$ ipython --no-banner

In [1]: import numpy as np

In [2]: np.set_printoptions(precision=3, suppress=True, linewidth=160, floatmode="fixed")

In [3]: A = np.loadtxt("data.csv", delimiter=",")

In [4]: A
Out[4]: 
array([[ 0.000,  0.000,  0.000,  0.000,  0.000],
       [-1.000, -1.000,  5.000,  0.000, -1.000],
       [ 0.000,  0.000,  0.000,  0.000,  0.000],
       [ 1.000, -2.000,  1.000,  1.000, -2.000],
       [ 1.000, -3.000, -1.000, -1.000, -1.000],
       [-1.000, -1.000,  4.000,  2.000, -2.000],
       [ 1.000, -3.000,  0.000, -3.000,  0.000],
       [-2.000, -3.000,  1.000, -3.000,  2.000],
       [ 1.000, -2.000,  1.000,  1.000, -2.000],
       [ 0.000,  0.000,  0.000,  0.000,  0.000],
       [-2.000, -3.000,  0.000, -1.000,  1.000],
       [ 0.000, -3.000,  5.000,  3.000, -4.000],
       [-1.000, -1.000,  5.000,  0.000, -1.000],
       [ 0.000,  0.000,  0.000,  0.000,  0.000],
       [-2.000, -2.000,  2.000,  1.000,  0.000],
       [ 0.000,  0.000,  1.000, -2.000,  1.000],
       [ 0.000,  0.000,  0.000,  0.000,  0.000],
       [ 0.000, -1.000, -2.000, -2.000,  1.000],
       [ 1.000,  1.000,  2.000,  1.000, -2.000],
       [ 0.000,  0.000,  0.000,  0.000,  0.000],
       [-1.000, -4.000,  3.000,  2.000, -2.000],
       [ 1.000,  0.000,  1.000, -3.000,  0.000],
       [ 1.000,  1.000,  3.000, -1.000, -1.000],
       [-1.000, -2.000,  2.000,  0.000, -1.000],
       [ 0.000,  0.000,  1.000, -2.000,  1.000],
       [ 1.000,  1.000,  2.000,  1.000, -2.000],
       [ 0.000,  0.000,  0.000,  0.000,  0.000],
       [-2.000, -2.000,  2.000,  1.000,  0.000],
       [ 0.000,  0.000,  1.000, -2.000,  1.000],
       [ 0.000,  0.000,  0.000,  0.000,  0.000],
       [-2.000, -2.000,  2.000,  1.000,  0.000],
       [-1.000, -1.000,  4.000,  2.000, -2.000],
       [ 0.000,  0.000,  0.000,  0.000,  0.000]])

In [5]: gram = np.cov(A, rowvar=False)

In [6]: gram.shape
Out[6]: (5, 5)

In [7]: np.argwhere(np.triu(np.abs(np.corrcoef(A.T)) > 0.8, 1))
Out[7]: array([], shape=(0, 2), dtype=int64)

In [8]: np.corrcoef(A.T)
Out[8]: 
array([[ 1.000,  0.433, -0.302, -0.185, -0.271],
       [ 0.433,  1.000, -0.142, -0.120,  0.146],
       [-0.302, -0.142,  1.000,  0.519, -0.610],
       [-0.185, -0.120,  0.519,  1.000, -0.772],
       [-0.271,  0.146, -0.610, -0.772,  1.000]])

In [9]: np.argsort(-A.std(axis=0).round(6), kind="stable")
Out[9]: array([2, 3, 1, 4, 0])

In [10]: A.std(axis=0)
Out[10]: array([0.986, 1.348, 1.738, 1.493, 1.234])

In [11]: np.linalg.eigvalsh(gram)[::-1]
Out[11]: array([5.333, 2.123, 1.447, 0.932, 0.023])

In [12]: proj = A @ np.linalg.solve(A.T @ A, A.T)

In [13]: np.linalg.matrix_rank(np.eye(33) - proj)
Out[13]: np.int64(28)

In [14]: np.round(proj @ A[:, 2], 3) + 0
Out[14]: 
array([ 0.000,  5.000,  0.000,  1.000, -1.000,  4.000,  0.000,  1.000,  1.000,  0.000,  0.000,  5.000,  5.000,  0.000,  2.000,  1.000,  0.000, -2.000,  2.000,
        0.000,  3.000,  1.000,  3.000,  2.000,  1.000,  2.000,  0.000,  2.000,  1.000,  0.000,  2.000,  4.000,  0.000])

In [15]: cen = A - A.mean(axis=0)

In [16]: U, sigma, Vh = np.linalg.svd(cen, full_matrices=False)

In [17]: (np.sign(U[:, 0]) == np.sign(U[0, 0])).astype(int)
Out[17]: array([1, 0, 1, 0, 1, 0, 1, 1, 0, 1, 1, 0, 0, 1, 0, 1, 1, 1, 0, 1, 0, 1, 0, 0, 1, 0, 1, 0, 1, 1, 0, 0, 1])

In [18]: np.abs(U[:, 0]).argmax()
Out[18]: np.int64(11)

In [19]: Vh[0] * np.sign(Vh[0, np.abs(Vh[0]).argmax()])
Out[19]: array([-0.104, -0.158,  0.672,  0.551, -0.457])

In [20]: mat = np.array([[0.0, -1.0, -2.0, -5.0, -3.0, 2.0, 5.0, 1.0],
    ...:     [-1.0, 0.0, 2.0, 5.0, 3.0, -2.0, -5.0, -1.0],
    ...:     [-2.0, 2.0, 3.0, 10.0, 6.0, -4.0, -10.0, -2.0],
    ...:     [-5.0, 5.0, 10.0, 24.0, 15.0, -10.0, -25.0, -5.0],
    ...:     [-3.0, 3.0, 6.0, 15.0, 8.0, -6.0, -15.0, -3.0],
    ...:     [2.0, -2.0, -4.0, -10.0, -6.0, 3.0, 10.0, 2.0],
    ...:     [5.0, -5.0, -10.0, -25.0, -15.0, 10.0, 24.0, 5.0],
    ...:     [1.0, -1.0, -2.0, -5.0, -3.0, 2.0, 5.0, 0.0]])

In [21]: w, evecs = np.linalg.eigvalsh(mat)
ValueError: too many values to unpack (expected 2)


In [22]: w, evecs = np.linalg.eigh(mat)

In [23]: np.unique(w.round(6) + 0, return_counts=True)[1]
Out[23]: array([7, 1])

In [24]: np.abs(evecs[:, -1]).round(6).argmax()
Out[24]: np.int64(3)

In [25]: np.round(evecs.T @ mat @ evecs, 3) + 0
Out[25]: 
array([[-1.000,  0.000,  0.000,  0.000,  0.000,  0.000,  0.000,  0.000],
       [ 0.000, -1.000,  0.000,  0.000,  0.000,  0.000,  0.000,  0.000],
       [ 0.000,  0.000, -1.000,  0.000,  0.000,  0.000,  0.000,  0.000],
       [ 0.000,  0.000,  0.000, -1.000,  0.000,  0.000,  0.000,  0.000],
       [ 0.000,  0.000,  0.000,  0.000, -1.000,  0.000,  0.000,  0.000],
       [ 0.000,  0.000,  0.000,  0.000,  0.000, -1.000,  0.000,  0.000],
       [ 0.000,  0.000,  0.000,  0.000,  0.000,  0.000, -1.000,  0.000],
       [ 0.000,  0.000,  0.000,  0.000,  0.000,  0.000,  0.000, 69.000]])

In [26]: np.linalg.eigvalsh(mat + -2 * np.eye(8))
Out[26]: array([-3.000, -3.000, -3.000, -3.000, -3.000, -3.000, -3.000, 67.000])

In [27]: m1 = np.load("layer1.npy")

In [28]: m1
Out[28]: 
array([[-1.300,  0.500, -0.600],
       [ 0.400, -1.200, -8.700],
       [ 0.400,  0.500, -2.400],
       [ 0.800,  0.400,  0.300],
       [ 0.100, -0.400, -7.500],
       [ 0.900,  0.000, -1.500],
       [-0.900, -0.900,  1.200],
       [ 3.200, -0.700, -4.500]])

In [29]: u, v = m1[0], m1[7]

In [30]: u @ v
Out[30]: np.float64(-1.81)

In [31]: pr = (u @ v) / (u @ u) * u

In [32]: pr
Out[32]: array([ 1.023, -0.393,  0.472])

In [33]: round(float(np.linalg.norm(u + v) ** 2 + np.linalg.norm(u - v) ** 2), 3)
Out[33]: 66.56

In [34]: v - pr
Out[34]: array([ 2.177, -0.307, -4.972])

In [35]: X = np.load("test5.npy")

In [36]: X
Out[36]: 
array([[-3.000,  4.000, -2.000],
       [ 0.000,  0.000,  2.000],
       [ 0.000,  1.000,  0.000]])

In [37]: proj = np.triu(np.array([[5, -2, -1], [-2, 1, 0], [-2, -2, 5]]), 1) + np.eye(3)

In [38]: M2 = proj @ X @ np.linalg.inv(proj)

In [39]: M2
Out[39]: 
array([[-3.000, -3.000, -9.000],
       [ 0.000,  0.000,  2.000],
       [ 0.000,  1.000,  0.000]])

In [40]: np.trace(M2), np.trace(X)
Out[40]: (np.float64(-3.0), np.float64(-3.0))
